$ ipython --no-banner

In [1]: import numpy as np

In [2]: from numpy import linalg as LA

In [3]: np.set_printoptions(precision=3, suppress=True, linewidth=160)

In [4]: W0 = np.loadtxt("mat.csv", delimiter=",")

In [5]: W0
Out[5]: 
array([[ 4., 21., 10., 10.,  6., 15., 12.],
       [ 4., 11.,  2.,  3.,  6.,  4.,  4.],
       [ 6., 23.,  9., 14., 10., 15.,  9.],
       [ 4., 17.,  7.,  6.,  5., 11., 10.],
       [ 1., 17.,  8., 12.,  6., 11.,  7.],
       [ 5., 17.,  7.,  7.,  8., 10.,  8.],
       [ 6., 11.,  0.,  2.,  7.,  3.,  3.],
       [ 5., 13.,  3.,  6.,  9.,  5.,  3.],
       [ 4., 11.,  1.,  3.,  5.,  4.,  4.],
       [ 3., 19.,  8., 10.,  5., 13., 10.],
       [ 1., 13.,  6.,  8.,  6.,  7.,  5.],
       [ 6., 19.,  6., 10.,  9., 11.,  7.],
       [ 5., 13.,  1.,  6.,  7.,  5.,  3.],
       [ 8., 19.,  5.,  6.,  8., 11.,  9.],
       [ 1., 13.,  6.,  8.,  6.,  7.,  5.],
       [ 6., 23.,  9., 14., 10., 15.,  9.],
       [ 6., 21.,  8., 12., 10., 13.,  8.],
       [ 6., 13.,  2.,  4.,  8.,  5.,  4.],
       [ 0.,  9.,  4.,  5.,  3.,  4.,  4.],
       [ 0.,  5.,  1.,  1.,  2.,  0.,  2.],
       [ 0., 11.,  4.,  5.,  2.,  6.,  6.],
       [ 3., 19.,  8., 13.,  8., 12.,  7.]])

In [6]: # row 14 repeats row 10

In [7]: gram = np.cov(W0, rowvar=False)

In [8]: np.argsort(-W0.std(axis=0).round(6), kind="stable")
Out[8]: array([1, 5, 3, 2, 6, 0, 4])

In [9]: np.argwhere(np.triu(np.abs(np.corrcoef(W0.T)) > 0.8, 1))
Out[9]: 
array([[0, 4],
       [1, 2],
       [1, 3],
       [1, 5],
       [1, 6],
       [2, 3],
       [2, 5],
       [2, 6],
       [3, 5],
       [5, 6]])

In [10]: np.median(W0, axis=0)
Out[10]: array([ 4. , 15. ,  6. ,  6.5,  6.5,  8.5,  6.5])

In [11]: left, sigma, vt = LA.svd(W0)

In [12]: np.argmax(sigma[:-1] / (sigma[1:] + 1e-6)) + 1
Out[12]: np.int64(6)

In [13]: A2 = left[:, :6] @ np.diag(sigma[:6]) @ vt[:6]

In [14]: round(np.abs(W0 - A2).max(), 3)
Out[14]: np.float64(0.0)

In [15]: np.round(LA.norm(W0 - A2, 2), 3), round(float(sigma[6]), 3)
Out[15]: (np.float64(0.0), 0.0)

In [16]: LA.matrix_rank(A2)
Out[16]: np.int64(6)

In [17]: left, sigma, vt = LA.svd(W0)

In [18]: V = vt[:(sigma > 1e-8).sum()]

In [19]: rng = np.random.default_rng(240)

In [20]: x0 = W0[21] + 3 * W0[3] + rng.integers(2) * np.eye(7)[6]

In [21]: x0
Out[21]: array([15., 70., 29., 31., 23., 45., 38.])

In [22]: np.diag(V.T @ V)
Out[22]: array([1.   , 0.829, 0.906, 0.876, 0.906, 0.981, 0.503])

In [23]: round(float(LA.norm(x0 - V.T @ V @ x0)), 3)
Out[23]: 0.705

In [24]: np.round(V.T @ V, 3) + 0
Out[24]: 
array([[ 1.   ,  0.   ,  0.   ,  0.   ,  0.   ,  0.   ,  0.   ],
       [ 0.   ,  0.829, -0.127,  0.146,  0.127, -0.057,  0.292],
       [ 0.   , -0.127,  0.906,  0.108,  0.094, -0.042,  0.216],
       [ 0.   ,  0.146,  0.108,  0.876, -0.108,  0.049, -0.249],
       [ 0.   ,  0.127,  0.094, -0.108,  0.906,  0.042, -0.216],
       [ 0.   , -0.057, -0.042,  0.049,  0.042,  0.981,  0.097],
       [ 0.   ,  0.292,  0.216, -0.249, -0.216,  0.097,  0.503]])

In [25]: np.argsort(-LA.norm(W0, axis=0).round(6), kind="stable")[:3]
Out[25]: array([1, 5, 3])

In [26]: LA.cond(W0) > 100
Out[26]: np.True_

In [27]: LA.matrix_rank(W0, rtol=0.1)
Out[27]: np.int64(2)

In [28]: [round(float(x), 3) for x in LA.svd(W0, compute_uv=False)[:3]]
Out[28]: [110.571, 16.088, 9.801]

In [29]: rk = LA.matrix_rank(W0)

In [30]: rk
Out[30]: np.int64(6)

In [31]: null = LA.svd(W0)[2][rk:].T

In [32]: np.round(W0 @ null, 3) + 0
Out[32]: 
array([[0.],
       [0.],
       [0.],
       [0.],
       [0.],
       [0.],
       [0.],
       [0.],
       [0.],
       [0.],
       [0.],
       [0.],
       [0.],
       [0.],
       [0.],
       [0.],
       [0.],
       [0.],
       [0.],
       [0.],
       [0.],
       [0.]])

In [33]: [int(LA.matrix_rank(np.delete(W0, i, axis=0))) for i in range(22)]
Out[33]: [6, 6, 6, 6, 6, 6, 6, 6, 6, 6, 6, 6, 6, 6, 6, 6, 6, 6, 6, 6, 6, 6]

In [34]: null[:, 0] / null[np.abs(null[:, 0]).round(6).argmax(), 0]
Out[34]: array([ 0.   , -0.587, -0.435,  0.5  ,  0.435, -0.196,  1.   ])

In [35]: np.allclose(W0 @ null, 0)
Out[35]: True

In [36]: [int(LA.matrix_rank(W0[:, :j + 1])) for j in range(7)]
Out[36]: [1, 2, 3, 4, 5, 6, 6]

In [37]: A2 = np.array([[1, 2, 0, 0, 2, 0, 2, 2],
    ...:     [1, 0, 2, 3, 0, 2, 2, 2],
    ...:     [1, 2, 3, 1, 1, 0, 0, 2],
    ...:     [0, 2, 2, 2, 3, 2, 1, 1],
    ...:     [3, 2, 0, 3, 2, 3, 0, 2],
    ...:     [1, 0, 0, 3, 1, 2, 3, 2],
    ...:     [1, 3, 3, 3, 3, 2, 0, 2],
    ...:     [2, 0, 1, 2, 3, 3, 2, 3]])

In [38]: arr = A2 - A2.T

In [39]: arr
Out[39]: 
array([[ 0,  1, -1,  0, -1, -1,  1,  0],
       [-1,  0,  0,  1, -2,  2, -1,  2],
       [ 1,  0,  0, -1,  1,  0, -3,  1],
       [ 0, -1,  1,  0,  0, -1, -2, -1],
       [ 1,  2, -1,  0,  0,  2, -3, -1],
       [ 1, -2,  0,  1, -2,  0,  1, -1],
       [-1,  1,  3,  2,  3, -1,  0,  0],
       [ 0, -2, -1,  1,  1,  1,  0,  0]])

In [40]: O, r_ = LA.qr(arr)

In [41]: np.round(O.T @ O, 3) + 0
Out[41]: 
array([[1., 0., 0., 0., 0., 0., 0., 0.],
       [0., 1., 0., 0., 0., 0., 0., 0.],
       [0., 0., 1., 0., 0., 0., 0., 0.],
       [0., 0., 0., 1., 0., 0., 0., 0.],
       [0., 0., 0., 0., 1., 0., 0., 0.],
       [0., 0., 0., 0., 0., 1., 0., 0.],
       [0., 0., 0., 0., 0., 0., 1., 0.],
       [0., 0., 0., 0., 0., 0., 0., 1.]])

In [42]: round(abs(r_[0, 0]), 3), round(float(LA.norm(arr[:, 0])), 3)
Out[42]: (np.float64(2.236), 2.236)

In [43]: np.trace(O @ O.T)
Out[43]: np.float64(8.0)

In [44]: O.shape, r_.shape
Out[44]: ((8, 8), (8, 8))

In [45]: x0 = np.array([3, 2, 5, 2, 1, 2, 4, 4])

In [46]: np.round(LA.det(arr), 3)
Out[46]: np.float64(3481.0)

In [47]: np.round(LA.eigvals(arr).real, 3) + 0
Out[47]: array([0., 0., 0., 0., 0., 0., 0., 0.])

In [48]: x0 @ arr @ x0
Out[48]: np.int64(0)

In [49]: O = LA.solve(np.eye(8) - arr, np.eye(8) + arr)

In [50]: np.round(O @ O.T, 3) + 0
Out[50]: 
array([[1., 0., 0., 0., 0., 0., 0., 0.],
       [0., 1., 0., 0., 0., 0., 0., 0.],
       [0., 0., 1., 0., 0., 0., 0., 0.],
       [0., 0., 0., 1., 0., 0., 0., 0.],
       [0., 0., 0., 0., 1., 0., 0., 0.],
       [0., 0., 0., 0., 0., 1., 0., 0.],
       [0., 0., 0., 0., 0., 0., 1., 0.],
       [0., 0., 0., 0., 0., 0., 0., 1.]])

In [51]: left, sigma, vt = LA.svd(arr, full_matrices=False)

In [52]: np.round(left.T @ arr @ vt.T, 3) + 0
Out[52]: 
array([[5.61 , 0.   , 0.   , 0.   , 0.   , 0.   , 0.   , 0.   ],
       [0.   , 5.61 , 0.   , 0.   , 0.   , 0.   , 0.   , 0.   ],
       [0.   , 0.   , 3.656, 0.   , 0.   , 0.   , 0.   , 0.   ],
       [0.   , 0.   , 0.   , 3.656, 0.   , 0.   , 0.   , 0.   ],
       [0.   , 0.   , 0.   , 0.   , 2.642, 0.   , 0.   , 0.   ],
       [0.   , 0.   , 0.   , 0.   , 0.   , 2.642, 0.   , 0.   ],
       [0.   , 0.   , 0.   , 0.   , 0.   , 0.   , 1.089, 0.   ],
       [0.   , 0.   , 0.   , 0.   , 0.   , 0.   , 0.   , 1.089]])

In [53]: np.cumsum(sigma ** 2) / np.sum(sigma ** 2)
Out[53]: array([0.297, 0.594, 0.72 , 0.846, 0.912, 0.978, 0.989, 1.   ])

In [54]: sigma / sigma[0]
Out[54]: array([1.   , 1.   , 0.652, 0.652, 0.471, 0.471, 0.194, 0.194])

In [55]: left.shape, sigma.shape, vt.shape
Out[55]: ((8, 8), (8,), (8, 8))

In [56]: (sigma > 1e-8).sum()
Out[56]: np.int64(8)

In [57]: np.allclose(left * sigma @ vt, arr)
Out[57]: True

In [58]: gram = arr.T @ arr

In [59]: LA.matrix_rank(gram)
Out[59]: np.int64(8)

In [60]: LA.eigvalsh(gram)[::-1]
Out[60]: array([31.468, 31.468, 13.364, 13.364,  6.982,  6.982,  1.185,  1.185])

In [61]: O, V = LA.qr(arr[:, :3])[0], LA.qr(arr[:, 3:])[0]

In [62]: sigma = LA.svd(O.T @ V, compute_uv=False)

In [63]: round(LA.norm(O @ O.T - V @ V.T, 2), 3)
Out[63]: np.float64(1.0)

In [64]: np.degrees(np.arccos(sigma.clip(0, 1)))
Out[64]: array([30.191, 40.318, 68.62 ])

In [65]: sigma
Out[65]: array([0.864, 0.762, 0.365])

In [66]: mat = np.load("data.npy")

In [67]: mat
Out[67]: 
array([[ 0,  0,  0,  0],
       [-1,  0,  0,  0],
       [ 0,  0, -1,  0],
       [ 0,  0,  0,  0]])

In [68]: # splits into 3 blocks

In [69]: A2 = W0 + rng.integers(-2, 3, (22, 6)) @ rng.integers(-2, 3, (6, 7))

In [70]: A2
Out[70]: 
array([[ 9., 19., 13., 16.,  3., 13.,  6.],
       [ 6.,  1.,  0.,  8.,  5.,  5., -3.],
       [ 0., 35.,  9.,  8., 16., 19., 14.],
       [ 3., 11.,  8., -3., -3.,  7., 16.],
       [-2., 23.,  8., 15.,  9., 15.,  4.],
       [ 6.,  9.,  2.,  7.,  9.,  7., 13.],
       [ 4., 15., -1., -9.,  8.,  3., 14.],
       [ 5., 15.,  5., 13., 10., 10., -8.],
       [ 1., 19., -1., -3., 12.,  7., 11.],
       [10., 17., 13., 14., -3.,  7.,  8.],
       [ 2., -1.,  3., 10.,  1.,  3.,  4.],
       [ 7., 29., 10., 16., 10.,  9.,  5.],
       [ 8.,  7., -4.,  4., 10.,  3., 10.],
       [ 3., 17.,  5.,  8.,  6., 11.,  5.],
       [-1.,  9.,  4.,  0.,  3.,  1., 16.],
       [ 5., 19., 10.,  4.,  3., 12., 16.],
       [ 3., 13.,  1.,  9., 15., 18.,  9.],
       [ 1., 19.,  5.,  8.,  7.,  5., -1.],
       [ 1., -7., -1.,  6.,  0.,  1.,  4.],
       [-2., 13.,  0.,  6.,  8.,  4.,  0.],
       [-4., 19.,  6., -1.,  1.,  4., 13.],
       [ 7., 23., 15., 16.,  3., 10.,  1.]])

In [71]: np.abs(A2 - W0).sum(axis=1)
Out[71]: array([27., 28., 39., 35., 22., 23., 30., 28., 36., 34., 30., 26., 28., 15., 36., 33., 32., 24., 29., 28., 30., 31.])

In [72]: F = 4 * np.eye(4) + np.eye(4, k=1)

In [73]: F
Out[73]: 
array([[4., 1., 0., 0.],
       [0., 4., 1., 0.],
       [0., 0., 4., 1.],
       [0., 0., 0., 4.]])

In [74]: def softmax(z):
    ...:     e = np.exp(z - z.max(axis=-1, keepdims=True))
    ...:     return e / e.sum(axis=-1, keepdims=True)
    ...: 

In [75]: softmax(F[2] + -3)
Out[75]: array([0.017, 0.017, 0.92 , 0.046])

In [76]: softmax(F).sum(axis=1)
Out[76]: array([1., 1., 1., 1.])

In [77]: S = F @ F.T / np.sqrt(4)

In [78]: softmax(S)[2] @ F
Out[78]: array([0.001, 0.006, 3.989, 1.003])

In [79]: softmax(S).round(6).argmax(axis=1)
Out[79]: array([0, 1, 2, 3])

In [80]: np.round(softmax(S), 3) + 0
Out[80]: 
array([[0.998, 0.002, 0.   , 0.   ],
       [0.001, 0.997, 0.001, 0.   ],
       [0.   , 0.001, 0.997, 0.001],
       [0.   , 0.   , 0.002, 0.997]])

In [81]: np.round(softmax(S + np.triu(np.full(S.shape, -np.inf), 1)), 3) + 0
Out[81]: 
array([[1.   , 0.   , 0.   , 0.   ],
       [0.002, 0.998, 0.   , 0.   ],
       [0.   , 0.002, 0.998, 0.   ],
       [0.   , 0.   , 0.002, 0.997]])
